>>> import numpy as np
>>> np.set_printoptions(precision=2, suppress=True, linewidth=200, floatmode="fixed")
>>> A2 = np.array([[1]])
>>> C = np.array([[-1, -2, 3], [2, 1, 2], [2, -2, 3]])
>>> W0 = np.block([[A2, np.array([[2, 2, 2]])], [np.zeros((3, 1)), C]])
>>> print(W0)
[[ 1.00  2.00  2.00  2.00]
 [ 0.00 -1.00 -2.00  3.00]
 [ 0.00  2.00  1.00  2.00]
 [ 0.00  2.00 -2.00  3.00]]
>>> blk = np.stack([W0, -1 * W0, W0[::-1]])
>>> print(blk.sum(axis=0))
[[ 0.00  2.00 -2.00  3.00]
 [ 0.00  2.00  1.00  2.00]
 [ 0.00 -1.00 -2.00  3.00]
 [ 1.00  2.00  2.00  2.00]]
>>> print(np.linalg.norm(blk, axis=(1, 2)))
[7.28 7.28 7.28]
>>> print(np.einsum("bij,cij->bc", blk, blk))
[[ 53.00 -53.00  16.00]
 [-53.00  53.00 -16.00]
 [ 16.00 -16.00  53.00]]
>>> print(np.linalg.det(blk))
[-21.00 -21.00 -21.00]
>>> print(np.linalg.matrix_rank(blk.reshape(3, -1)))
2
>>> hat = np.triu(np.array([[3, -2, 0, -2], [0, -2, 3, 3], [-2, 0, -1, 2], [1, -1, 1, -2]]), 1) + np.eye(4)
>>> A2 = hat @ W0 @ np.linalg.inv(hat)
>>> print(hat @ W0 - W0 @ hat)
[[  0.00   0.00   2.00 -20.00]
 [  0.00  12.00   0.00  22.00]
 [  0.00   4.00 -10.00  -2.00]
 [  0.00   0.00  -6.00  -2.00]]
>>> print(np.round(np.linalg.det(A2), 2))
-21.0
>>> print(np.trace(A2), np.trace(W0))
4.0 4.0
>>> print(A2)
[[  1.00   2.00   4.00 -22.00]
 [  0.00  11.00 -38.00  61.00]
 [  0.00   6.00 -21.00  32.00]
 [  0.00   2.00  -8.00  13.00]]
>>> J = np.loadtxt("a.csv", delimiter=",")
>>> print(J)
[[-3.00 -3.00]
 [-3.00 -6.00]]
>>> r0 = np.array([-2, 0, -2])
>>> print(np.convolve(J[1], r0))
[ 6.00 12.00  6.00 12.00]
>>> print(np.correlate(J[1], J[0], "full"))
[ 9.00 27.00 18.00]
>>> A2 = W0 / np.sqrt((W0 ** 2).mean(axis=1, keepdims=True))
>>> print(W0 - W0.mean(axis=1, keepdims=True))
[[-0.75  0.25  0.25  0.25]
 [ 0.00 -1.00 -2.00  3.00]
 [-1.25  0.75 -0.25  0.75]
 [-0.75  1.25 -2.75  2.25]]
>>> print(np.linalg.norm(A2, axis=1))
[2.00 2.00 2.00 2.00]
>>> print(np.diff(J, axis=0))
[[ 0.00 -3.00]]
>>> print(J.shape)
(2, 2)
>>> print(np.count_nonzero(J))
4
>>> print(np.linalg.matrix_rank(J))
2
>>> print(np.abs(J).max())
6.0
>>> print(J.sum(axis=0))
[-6.00 -9.00]
>>> print(round(np.linalg.norm(J), 2))
7.94
>>> ev, vecs = np.linalg.eig(J)
>>> print(np.round(np.prod(ev), 2))
9.0
>>> print(ev)
[-1.15 -7.85]
>>> print(np.sort(np.linalg.eigvals(J.T)))
[-7.85 -1.15]
>>> E = np.array([[-2, 0, 0], [0, 2, 0], [0, 0, 1]])
>>> rng = np.random.default_rng(72)
>>> z = rng.permutation(3)
>>> print(z)
[2 1 0]
>>> A2 = E[z][:, z]
>>> print(A2)
[[ 1  0  0]
 [ 0  2  0]
 [ 0  0 -2]]
>>> print(np.diag(A2))
[ 1  2 -2]
>>> print(np.trace(A2))
1
>>> print(np.round(np.linalg.det(A2), 2), round(float(np.linalg.det(E[z])), 2))
-4.0 4.0
>>> m1 = np.load("mat.npy")
>>> print(m1)
[[ -9.00   4.00   2.00]
 [-12.00   7.00   2.00]
 [-12.00   8.00   1.00]]
>>> print((J + J.T) / 2)
[[-3.00 -3.00]
 [-3.00 -6.00]]
>>> print(J @ J)
[[18.00 27.00]
 [27.00 45.00]]
>>> print(np.round(np.abs(np.linalg.eigvals(J)).max(), 2))
7.85
>>> print(np.trace(J))
-9.0
>>> hat = np.triu(np.array([[3, -9, 6], [-2, -8, 9], [8, -6, 8]]), 1) + np.eye(3)
>>> A2 = hat @ m1 @ np.linalg.inv(hat)
>>> print(np.poly(A2))
[ 1.00  1.00 -9.00 -9.00]
>>> print(np.trace(A2), np.trace(m1))
-1.0 -1.0
>>> print(np.round(np.linalg.det(A2), 2))
9.0
>>> x0 = np.array([1, 2, 0])
>>> target = m1 @ x0
>>> print(target)
[-1.00  2.00  4.00]
>>> print(np.linalg.solve(m1.T, m1[2]))
[-0.00  0.00  1.00]
>>> print(np.round(np.linalg.solve(m1, -1 * target), 2) + 0)
[-1.00 -2.00  0.00]
>>> print(np.round(np.linalg.solve(m1, target), 2) + 0)
[1.00 2.00 0.00]
>>> print(np.round(np.linalg.solve(m1, target + m1[:, 1]), 2) + 0)
[1.00 3.00 0.00]
>>> r0, v = m1[2], m1[0]
>>> print(r0 @ r0)
209.0
>>> pr = (r0 @ v) / (r0 @ r0) * r0
>>> print(np.linalg.matrix_rank(np.outer(r0, v)))
1
>>> print(np.outer(r0, v))
[[108.00 -48.00 -24.00]
 [-72.00  32.00  16.00]
 [ -9.00   4.00   2.00]]
>>> print(pr)
[-8.15  5.44  0.68]
>>> print(v - pr)
[-0.85 -1.44  1.32]
>>> print(np.round((v - pr) @ r0, 2))
-0.0
>>> print([round(float(x), 2) for x in np.linalg.svd(m1, compute_uv=False)[:3]])
[22.45, 1.77, 0.23]
>>> print(round(float(np.linalg.norm(m1, 2) / np.linalg.norm(m1)), 2))
1.0
>>> print(np.linalg.matrix_rank(m1, rtol=0.1))
1
>>> F = np.load("x.npy")
>>> print(F)
[[-2.00  1.00  1.00  2.00]
 [ 1.00 -2.00  1.00  2.00]
 [ 1.00  1.00 -2.00  2.00]
 [ 2.00  2.00  2.00  1.00]]
>>> gram = F.T @ F
>>> print(np.allclose(gram, gram.T))
True
>>> x0 = np.array([0, -2, 2, -2])
>>> target = F @ x0
>>> beta, lr = np.zeros(4), 1 / np.linalg.norm(F, 2) ** 2
>>> for i in range(10):
...     beta -= lr * F.T @ (F @ beta - target)
...     if i % 2 == 0: print(i, round(np.linalg.norm(F @ beta - target), 2))
... 
0 4.09
2 0.78
4 0.15
6 0.03
8 0.01
>>> print(beta.round(2) + 0)
[ 0.00 -2.00  2.00 -2.00]
>>> A = np.load("arr.npy")
>>> print(A)
[[ 1  1  1  1 -1 -1 -1 -1]
 [ 1  1  1  1  1  1  1  1]]
>>> A2 = np.array([[0, -6, 7],
...     [0, -8, -4],
...     [-3, -2, -2],
...     [1, -5, -7],
...     [4, 6, 3],
...     [-1, -7, 7],
...     [6, -2, -7],
...     [-6, -1, 2]])
>>> print(A @ A2)
[[ -5 -17 -11]
 [  1 -25  -1]]
>>> print(np.einsum("ij->j", A))
[2 2 2 2 0 0 0 0]
>>> print(np.einsum("ik,kj->ij", A, A2))
[[ -5 -17 -11]
 [  1 -25  -1]]
>>> print(np.linalg.matrix_rank(A @ A2))
2
>>> print(np.einsum("ik,kj->ji", A, A2))
[[ -5   1]
 [-17 -25]
 [-11  -1]]
>>> A2 = A / np.linalg.norm(A, axis=1, keepdims=True)
>>> gram = A2 @ A2.T
>>> print(np.argwhere(np.triu(np.abs(gram) > 0.95, 1)))
[]
>>> print((np.abs(gram) > 0.9).astype(int))
[[1 0]
 [0 1]]
>>> print(np.degrees(np.arccos(np.clip(gram[1, 0], -1, 1))))
90.0
>>> print((gram - 2 * np.eye(2)).round(6).argmax(axis=1))
[1 0]
>>> print(np.linalg.norm(A2, axis=1))
[1.00 1.00]
>>> A @ A
Traceback (most recent call last):
  File "<python-input-99>", line 1, in <module>
    A @ A
    ~~^~~
ValueError: matmul: Input operand 1 has a mismatch in its core dimension 0, with gufunc signature (n?,k),(k,m?)->(n?,m?) (size 2 is different from 8)
>>> gram = A.T @ A
>>> print(np.round(np.linalg.eigvalsh(gram)[::-1], 2) + 0)
[8.00 8.00 0.00 0.00 0.00 0.00 0.00 0.00]
>>> print(np.allclose(gram, gram.T))
True
>>> print(gram)
[[2 2 2 2 0 0 0 0]
 [2 2 2 2 0 0 0 0]
 [2 2 2 2 0 0 0 0]
 [2 2 2 2 0 0 0 0]
 [0 0 0 0 2 2 2 2]
 [0 0 0 0 2 2 2 2]
 [0 0 0 0 2 2 2 2]
 [0 0 0 0 2 2 2 2]]
>>> print(np.trace(gram), (A ** 2).sum())
16 16
>>> print(np.linalg.matrix_rank(gram))
2
>>> x0 = np.array([1, 0, 1, 0, 2, 2, 1, 0])
>>> h = np.maximum(A @ x0, 0)
>>> print(np.flatnonzero(h > 1e-9))
[1]
>>> print(np.maximum(A @ (3 * x0), 0))
[ 0 21]
>>> print(np.tanh(A @ x0))
[-1.00  1.00]
>>> print(A.T @ h)
[7 7 7 7 7 7 7 7]
>>> print(h)
[0 7]
>>> A2 = A + rng.integers(-2, 3, (2, 1)) @ rng.integers(-2, 3, (1, 8))
>>> print(A2)
[[ 0  0 -1 -1 -1  0  0 -2]
 [ 3  3  5  5  1 -1 -1  3]]
>>> print(np.linalg.matrix_rank(A2 - A, tol=1e-8))
1
>>> feats = np.load("dump.npy")
>>> print(feats)
[[1 0 0]
 [0 1 0]
 [0 0 1]]
>>> ev, vecs = np.linalg.eigh(feats)
>>> print(ev.sum(), np.trace(feats))
3.0 3
>>> print(np.unique(ev.round(6) + 0, return_counts=True)[1])
[3]
>>> print(np.linalg.eigvalsh(feats + -1 * np.eye(3)))
[0.00 0.00 0.00]
>>> print(np.linalg.eigvalsh(feats @ feats))
[1.00 1.00 1.00]
>>> print(np.linalg.svd(feats, compute_uv=False))
[1.00 1.00 1.00]
>>> print(vecs @ np.diag(ev) @ vecs.T)
[[1.00 0.00 0.00]
 [0.00 1.00 0.00]
 [0.00 0.00 1.00]]
>>> print(vecs.T @ feats @ vecs)
[[1.00 0.00 0.00]
 [0.00 1.00 0.00]
 [0.00 0.00 1.00]]
>>> print(ev)
[1.00 1.00 1.00]
>>> print(vecs.T @ vecs)
[[1.00 0.00 0.00]
 [0.00 1.00 0.00]
 [0.00 0.00 1.00]]
>>> z = rng.integers(0, 3, 4)
>>> arr = np.triu((z[:, None] == z) & (rng.random((4, 4)) < 0.8), 1).astype(int)
>>> arr += arr.T
>>> print(arr)
[[0 0 0 0]
 [0 0 0 0]
 [0 0 0 0]
 [0 0 0 0]]
>>> A2 = A[0, 0] * A[1:] - np.outer(A[1:, 0], A[0])
>>> print(A2)
[[0 0 0 0 2 2 2 2]]
>>> print(A[:, 0] / A[0, 0])
[1.00 1.00]
>>> print(np.linalg.matrix_rank(A2), np.linalg.matrix_rank(A))
1 2
>>> print(np.flatnonzero(~A2.round(6).any(axis=1)))
[]
>>> L = np.linalg.cholesky(feats)
>>> print(L @ L.T)
[[1.00 0.00 0.00]
 [0.00 1.00 0.00]
 [0.00 0.00 1.00]]
>>> print(np.prod(np.diag(L)) ** 2, round(np.linalg.det(feats), 2))
1.0 1.0
>>> print(feats / np.sqrt(np.outer(np.diag(feats), np.diag(feats))))
[[1.00 0.00 0.00]
 [0.00 1.00 0.00]
 [0.00 0.00 1.00]]
>>> print(np.diag(L) ** 2)
[1.00 1.00 1.00]
>>> print(np.linalg.eigvalsh(feats).min() > 0)
True
>>> print(L)
[[1.00 0.00 0.00]
 [0.00 1.00 0.00]
 [0.00 0.00 1.00]]
>>> print(np.sort(np.abs(np.linalg.eigvals(E))))
[1.00 2.00 2.00]
>>> print(np.trace(E))
1
>>> print((E - E.T) / 2)
[[0.00 0.00 0.00]
 [0.00 0.00 0.00]
 [0.00 0.00 0.00]]
>>> print(np.linalg.matrix_power(E, 2))
[[4 0 0]
 [0 4 0]
 [0 0 1]]
>>> print(np.allclose(E, E.T))
True
>>> print((E + E.T) / 2)
[[-2.00  0.00  0.00]
 [ 0.00  2.00  0.00]
 [ 0.00  0.00  1.00]]
>>> print(feats @ feats)
[[1 0 0]
 [0 1 0]
 [0 0 1]]
>>> print((np.linalg.matrix_power((feats != 0) + (feats.T != 0) + np.eye(3), 3) > 0).astype(int))
[[1 0 0]
 [0 1 0]
 [0 0 1]]
>>> print(np.sort(np.linalg.eigvals(feats).real))
[1.00 1.00 1.00]
